In [1]: import numpy as np

In [2]: from numpy import linalg as LA

In [3]: np.set_printoptions(precision=2, suppress=True, linewidth=200)

In [4]: tidy = lambda a: np.round(a, 2) + 0

In [5]: K = np.load("x.npy")

In [6]: print(K)
[[9 9 0]
 [9 9 0]
 [0 0 0]]

In [7]: K.sum(axis=0)
Out[7]: array([18, 18,  0])

In [8]: print(np.abs(K).max())
9

In [9]: np.unravel_index(np.abs(K).argmax(), K.shape)
Out[9]: (np.int64(0), np.int64(0))

In [10]: tidy(LA.norm(K))
Out[10]: np.float64(18.0)

In [11]: K.sum(axis=1)
Out[11]: array([18, 18,  0])

In [12]: W0 = np.array([[37, 12, 20], [12, 5, 6], [20, 6, 12]])

In [13]: w, evecs = LA.eig(W0)

In [14]: print(tidy(W0 @ evecs[:, 0] - w[0] * evecs[:, 0]))
[0. 0. 0.]

In [15]: print(tidy(w))
[51.92  0.48  1.6 ]

In [16]: tidy(np.sort(LA.eigvals(W0 @ W0)))
Out[16]: array([   0.23,    2.57, 2695.19])

In [17]: tidy(np.prod(w))
Out[17]: np.float64(40.0)

In [18]: B = np.array([[1, 1], [1, -1]])

In [19]: rng = np.random.default_rng(1436)

In [20]: E = np.kron(B, np.kron(B, B))[rng.permutation(8)][:4]

In [21]: E
Out[21]: 
array([[ 1, -1, -1,  1,  1, -1, -1,  1],
       [ 1, -1, -1,  1, -1,  1,  1, -1],
       [ 1, -1,  1, -1,  1, -1,  1, -1],
       [ 1,  1, -1, -1, -1, -1,  1,  1]])

In [22]: B = E[0, 0] * E[1:] - np.outer(E[1:, 0], E[0])

In [23]: B
Out[23]: 
array([[ 0,  0,  0,  0, -2,  2,  2, -2],
       [ 0,  0,  2, -2,  0,  0,  2, -2],
       [ 0,  2,  0, -2, -2,  0,  2,  0]])

In [24]: LA.matrix_rank(B), LA.matrix_rank(E)
Out[24]: (np.int64(3), np.int64(4))

In [25]: vec = np.array([3, 3, -3, -2, -2, 3, -3, 3])

In [26]: np.sign((E @ vec).round(6))
Out[26]: array([ 1,  0, -1,  1])

In [27]: E @ np.ones(8)
Out[27]: array([0., 0., 0., 0.])

In [28]: (E * vec).sum(axis=1)
Out[28]: array([  2,   0, -12,  10])

In [29]: E @ (2 * vec)
Out[29]: array([  4,   0, -24,  20])

In [30]: E * vec
Out[30]: 
array([[ 3, -3,  3, -2, -2, -3,  3,  3],
       [ 3, -3,  3, -2,  2,  3, -3, -3],
       [ 3, -3, -3,  2, -2, -3, -3, -3],
       [ 3,  3,  3,  2,  2, -3, -3,  3]])

In [31]: lab = rng.integers(0, 2, 5)

In [32]: X = np.triu((lab[:, None] == lab) & (rng.random((5, 5)) < 0.8), 1).astype(int)

In [33]: X += X.T

In [34]: X
Out[34]: 
array([[0, 1, 0, 1, 0],
       [1, 0, 0, 1, 0],
       [0, 0, 0, 0, 1],
       [1, 1, 0, 0, 0],
       [0, 0, 1, 0, 0]])

In [35]: tidy(LA.det(X))
Out[35]: np.float64(-2.0)

In [36]: tidy(np.sort(LA.eigvals(X).real))
Out[36]: array([-1., -1., -1.,  1.,  2.])

In [37]: X @ X
Out[37]: 
array([[2, 1, 0, 1, 0],
       [1, 2, 0, 1, 0],
       [0, 0, 1, 0, 0],
       [1, 1, 0, 2, 0],
       [0, 0, 0, 0, 1]])

In [38]: w, evecs = LA.eigh(X)

In [39]: vec = np.array([1, 0, -3, -2, -3])

In [40]: np.abs(X).sum(axis=1).max(), tidy(np.abs(w).max())
Out[40]: (np.int64(2), np.float64(2.0))

In [41]: (np.sign(evecs[:, -1].round(6)) == np.sign(evecs[0, -1].round(6))).astype(int)
Out[41]: array([1, 1, 0, 1, 0])

In [42]: tidy(evecs * np.maximum(w, 0) @ evecs.T)
Out[42]: 
array([[0.67, 0.67, 0.  , 0.67, 0.  ],
       [0.67, 0.67, 0.  , 0.67, 0.  ],
       [0.  , 0.  , 0.5 , 0.  , 0.5 ],
       [0.67, 0.67, 0.  , 0.67, 0.  ],
       [0.  , 0.  , 0.5 , 0.  , 0.5 ]])

In [43]: tidy(LA.eigvalsh(X[1:, 1:]))
Out[43]: array([-1., -1.,  1.,  1.])

In [44]: w, evecs = LA.eig(X)

In [45]: print(tidy(X @ evecs[:, 0] - w[0] * evecs[:, 0]))
[0. 0. 0. 0. 0.]

In [46]: print(tidy(np.prod(w)))
-2.0

In [47]: tidy(w)
Out[47]: array([-1.,  2., -1.,  1., -1.])

In [48]: tidy(np.sort(LA.eigvals(LA.inv(X))))
Out[48]: array([-1. , -1. , -1. ,  0.5,  1. ])

In [49]: tidy(np.sort(LA.eigvals(X.T)))
Out[49]: array([-1., -1., -1.,  1.,  2.])

In [50]: X.sum(axis=0)
Out[50]: array([2, 2, 1, 2, 1])

In [51]: np.trace(X @ X @ X) // 6
Out[51]: np.int64(1)

In [52]: np.argwhere(np.triu(X))
Out[52]: 
array([[0, 1],
       [0, 3],
       [1, 3],
       [2, 4]])

In [53]: Lm = np.diag(X.sum(axis=1)) - X

In [54]: print(round(LA.det(Lm[1:, 1:])))
0

In [55]: tidy(LA.eigvalsh(Lm))
Out[55]: array([0., 0., 2., 3., 3.])

In [56]: Lm @ np.ones(5)
Out[56]: array([0., 0., 0., 0., 0.])

In [57]: A = np.load("sample6.npy")

In [58]: A
Out[58]: 
array([[ 2,  2,  0,  0,  1, -2,  0],
       [-1,  0,  1,  0,  0,  2,  0],
       [ 1,  0, -1,  0,  0,  1,  0],
       [ 0,  0,  0, -2,  0,  0,  1],
       [ 0, -1, -1,  0,  2,  2,  0],
       [ 2,  0,  2,  0,  1, -1,  0],
       [ 0,  0,  0,  1,  0,  0,  2]])

In [59]: G = A.T @ A

In [60]: (A @ A.T).shape
Out[60]: (7, 7)

In [61]: np.trace(G), (A ** 2).sum()
Out[61]: (np.int64(52), np.int64(52))

In [62]: np.allclose(G, G.T)
Out[62]: True

In [63]: print(G)
[[10  4  2  0  4 -7  0]
 [ 4  5  1  0  0 -6  0]
 [ 2  1  7  0  0 -3  0]
 [ 0  0  0  5  0  0  0]
 [ 4  0  0  0  6  1  0]
 [-7 -6 -3  0  1 14  0]
 [ 0  0  0  0  0  0  5]]

In [64]: print(tidy(LA.svd(A, compute_uv=False) ** 2))
[23.25  9.24  6.17  5.    5.    1.9   1.43]

In [65]: r0, v = A[0], A[2]

In [66]: r0 @ r0
Out[66]: np.int64(13)

In [67]: p = (r0 @ v) / (r0 @ r0) * r0

In [68]: (v - p) @ r0
Out[68]: np.float64(0.0)

In [69]: (LA.matrix_power((A != 0) + (A.T != 0) + np.eye(7), 7) > 0).astype(int)
Out[69]: 
array([[1, 1, 1, 0, 1, 1, 0],
       [1, 1, 1, 0, 1, 1, 0],
       [1, 1, 1, 0, 1, 1, 0],
       [0, 0, 0, 1, 0, 0, 1],
       [1, 1, 1, 0, 1, 1, 0],
       [1, 1, 1, 0, 1, 1, 0],
       [0, 0, 0, 1, 0, 0, 1]])

In [70]: print((A != 0).astype(int))
[[1 1 0 0 1 1 0]
 [1 0 1 0 0 1 0]
 [1 0 1 0 0 1 0]
 [0 0 0 1 0 0 1]
 [0 1 1 0 1 1 0]
 [1 0 1 0 1 1 0]
 [0 0 0 1 0 0 1]]

In [71]: print(tidy(np.sort(LA.eigvals(A).real)))
[-2.54 -2.24  0.09  0.09  1.65  2.24  2.71]
